>>> import numpy as np
>>> np.set_printoptions(suppress=True, linewidth=100)
>>> def rd(a):
...     return np.round(a, 3) + 0
... 
>>> M2 = np.array([[1, 0, 0], [2, 2, 1], [2, 1, 3]])
>>> W2 = np.array([[2, 2], [1, 1]])
>>> F = np.block([[M2, np.array([[-9, 3], [-6, -7], [6, 9]])], [np.zeros((2, 3)), W2]])
>>> F
array([[ 1.,  0.,  0., -9.,  3.],
       [ 2.,  2.,  1., -6., -7.],
       [ 2.,  1.,  3.,  6.,  9.],
       [ 0.,  0.,  0.,  2.,  2.],
       [ 0.,  0.,  0.,  1.,  1.]])
>>> np.argsort(-np.linalg.norm(F, axis=0).round(6), kind="stable")[:3]
array([3, 4, 2])
>>> np.linalg.cond(F) > 100
np.True_
>>> rd(np.linalg.norm(F, 2) / np.linalg.norm(F))
np.float64(0.836)
>>> left, s, Vh = np.linalg.svd(F)
>>> rd(s)
array([15.095,  8.912,  4.314,  0.319,  0.   ])
>>> np.argmax(s[:-1] / (s[1:] + 1e-6)) + 1
np.int64(4)
>>> M2 = left[:, :4] @ np.diag(s[:4]) @ Vh[:4]
>>> rd(np.linalg.norm(F - M2) / np.linalg.norm(F))
np.float64(0.0)
>>> np.linalg.matrix_rank(F, rtol=0.05)
np.int64(3)
>>> rk = np.linalg.matrix_rank(F)
>>> rk
np.int64(4)
>>> null = np.linalg.svd(F)[2][rk:].T
>>> np.linalg.matrix_rank(F.T @ F), np.linalg.matrix_rank(F @ F.T)
(np.int64(4), np.int64(4))
>>> rd(F @ null)
array([[0.],
       [0.],
       [0.],
       [0.],
       [0.]])
>>> np.allclose(F @ null, 0)
True
>>> null.shape
(5, 1)
>>> [int(np.linalg.matrix_rank(np.delete(F, i, axis=0))) for i in range(5)]
[3, 3, 3, 4, 4]
>>> rd(F @ np.linalg.pinv(F) @ F)
array([[ 1.,  0.,  0., -9.,  3.],
       [ 2.,  2.,  1., -6., -7.],
       [ 2.,  1.,  3.,  6.,  9.],
       [ 0.,  0.,  0.,  2.,  2.],
       [ 0.,  0.,  0.,  1.,  1.]])
>>> np.allclose(F[:-1].T @ np.linalg.lstsq(F[:-1].T, F[-1])[0], F[-1])
True
>>> np.abs(np.diag(np.linalg.qr(F)[1])) > 1e-9
array([ True,  True,  True,  True, False])
>>> rd(np.trace(np.linalg.pinv(F) @ F))
np.float64(4.0)
>>> np.unique(F.round(6), axis=0).shape
(5, 5)
>>> left, s, Vh = np.linalg.svd(F)
>>> vecs = Vh[:(s > 1e-8).sum()]
>>> rng = np.random.default_rng(2307)
>>> vec = F[4] + -1 * F[0] + rng.integers(2) * np.eye(5)[4]
>>> vec
array([-1.,  0.,  0., 10., -1.])
>>> np.linalg.matrix_rank(np.vstack([F, vec]))
np.int64(5)
>>> rd(vecs.T @ vecs)
array([[ 0.475,  0.473,  0.149, -0.044,  0.044],
       [ 0.473,  0.575, -0.134,  0.039, -0.039],
       [ 0.149, -0.134,  0.958,  0.012, -0.012],
       [-0.044,  0.039,  0.012,  0.996,  0.004],
       [ 0.044, -0.039, -0.012,  0.004,  0.996]])
>>> K = np.load("sample6.npy")
>>> K
array([[ 0.489,  0.57 ],
       [ 0.1  ,  0.1  ],
       [ 0.4  ,  0.6  ],
       [ 0.   , -1.   ],
       [ 0.2  ,  0.1  ],
       [-0.7  , -1.   ]])
>>> vec = np.array([2, 1])
>>> y = K @ vec
>>> c, lr = np.zeros(2), 1 / np.linalg.norm(K, 2) ** 2
>>> for i in range(30):
...     c -= lr * K.T @ (K @ c - y)
...     if i % 5 == 0: print(i, round(np.linalg.norm(K @ c - y), 3))
... 
0 0.65
5 0.412
10 0.261
15 0.165
20 0.105
25 0.066
>>> rd(np.linalg.cond(K))
np.float64(3.384)
>>> hat = K @ np.linalg.solve(K.T @ K, K.T)
>>> np.allclose(hat @ hat, hat)
True
>>> np.trace(hat)
np.float64(2.0)
>>> M2 = np.array([[-2, 0], [-2, -1]])
>>> W2 = np.array([[4, 2], [0, -2]])
>>> M = np.kron(M2, W2)
>>> M
array([[-8, -4,  0,  0],
       [ 0,  4,  0,  0],
       [-8, -4, -4, -2],
       [ 0,  4,  0,  2]])
>>> idx = rng.permutation(4)
>>> M2 = M[:, idx] * rng.choice([-1, 1], 4)
>>> M2
array([[ 4,  0,  0, -8],
       [-4,  0,  0,  0],
       [ 4,  2,  4, -8],
       [-4, -2,  0,  0]])
>>> left, _, Vh = np.linalg.svd(M.T @ M2)
>>> idx
array([1, 3, 2, 0])
>>> rd(np.linalg.lstsq(M, M2)[0])
array([[ 0.,  0.,  0.,  1.],
       [-1.,  0.,  0.,  0.],
       [ 0.,  0., -1.,  0.],
       [ 0., -1.,  0.,  0.]])
>>> hat = np.triu(np.array([[2, 1, 3, -3], [0, 0, 0, -2], [1, -1, -2, -3], [2, -2, -1, -2]]), 1) + np.eye(4)
>>> M2 = hat @ M @ np.linalg.inv(hat)
>>> np.linalg.matrix_rank(M2)
np.int64(4)
>>> vec = np.array([-2, 1, -2, -2])
>>> y = M @ vec
>>> y
array([12,  4, 24,  0])
>>> rd(np.linalg.solve(M, y))
array([-2.,  1., -2., -2.])
>>> rd(np.linalg.solve(M, 2 * y))
array([-4.,  2., -4., -4.])
>>> rd(np.linalg.solve(M, y + M[:, 2]))
array([-2.,  1., -1., -2.])
>>> evals, vecs = np.linalg.eig(M)
>>> rd(np.sort(np.linalg.eigvals(np.linalg.inv(M))))
array([-0.25 , -0.125,  0.25 ,  0.5  ])
>>> evals
array([-4.,  2., -8.,  4.])
>>> np.prod(evals)
np.float64(256.0)
>>> r0 = np.array([-2, -2, -1, -1])
>>> M2 = M + np.outer(r0, np.eye(4)[2])
>>> np.linalg.matrix_rank(M2 - M)
np.int64(1)
>>> J = np.load("m.npy")
>>> J
array([[ 2, -3, -1, -2, -3],
       [ 2, -3, -1, -2, -3],
       [ 1,  1,  1, -2, -1],
       [-1,  1,  1,  0,  3]])
>>> rd(J @ np.linalg.pinv(J) @ J)
array([[ 2., -3., -1., -2., -3.],
       [ 2., -3., -1., -2., -3.],
       [ 1.,  1.,  1., -2., -1.],
       [-1.,  1.,  1.,  0.,  3.]])
>>> np.unique(J.round(6), axis=0).shape
(3, 5)
>>> rd(np.trace(np.linalg.pinv(J) @ J))
np.float64(3.0)
>>> idx = rng.permutation(2)
>>> M2 = K[:, idx] * rng.choice([-1, 1], 2)
>>> M2
array([[ 0.489, -0.57 ],
       [ 0.1  , -0.1  ],
       [ 0.4  , -0.6  ],
       [ 0.   ,  1.   ],
       [ 0.2  , -0.1  ],
       [-0.7  ,  1.   ]])
>>> left, _, Vh = np.linalg.svd(K.T @ M2)
>>> idx
array([0, 1])
>>> rd(np.linalg.lstsq(K, M2)[0])
array([[ 1.,  0.],
       [ 0., -1.]])
>>> rd(left @ Vh)
array([[ 1.,  0.],
       [ 0., -1.]])
>>> vec = np.array([0, 2])
>>> np.einsum("ij,j->i", K, vec)
array([ 1.14,  0.2 ,  1.2 , -2.  ,  0.2 , -2.  ])
>>> np.sign((K @ vec).round(6))
array([ 1.,  1.,  1., -1.,  1., -1.])
>>> K @ (2 * vec)
array([ 2.28,  0.4 ,  2.4 , -4.  ,  0.4 , -4.  ])
>>> K * vec
array([[ 0.  ,  1.14],
       [ 0.  ,  0.2 ],
       [ 0.  ,  1.2 ],
       [ 0.  , -2.  ],
       [ 0.  ,  0.2 ],
       [-0.  , -2.  ]])
>>> np.linalg.norm(K @ vec) <= np.linalg.norm(K, 2) * np.linalg.norm(vec) + 1e-9
np.True_
>>> left, s, Vh = np.linalg.svd(J)
>>> np.argmax(s[:-1] / (s[1:] + 1e-6)) + 1
np.int64(3)
>>> M2 = left[:, :3] @ np.diag(s[:3]) @ Vh[:3]
>>> rd(M2)
array([[ 2., -3., -1., -2., -3.],
       [ 2., -3., -1., -2., -3.],
       [ 1.,  1.,  1., -2., -1.],
       [-1.,  1.,  1.,  0.,  3.]])
>>> np.linalg.matrix_rank(M2)
np.int64(3)
>>> rd(np.abs(J - M2).max())
np.float64(0.0)
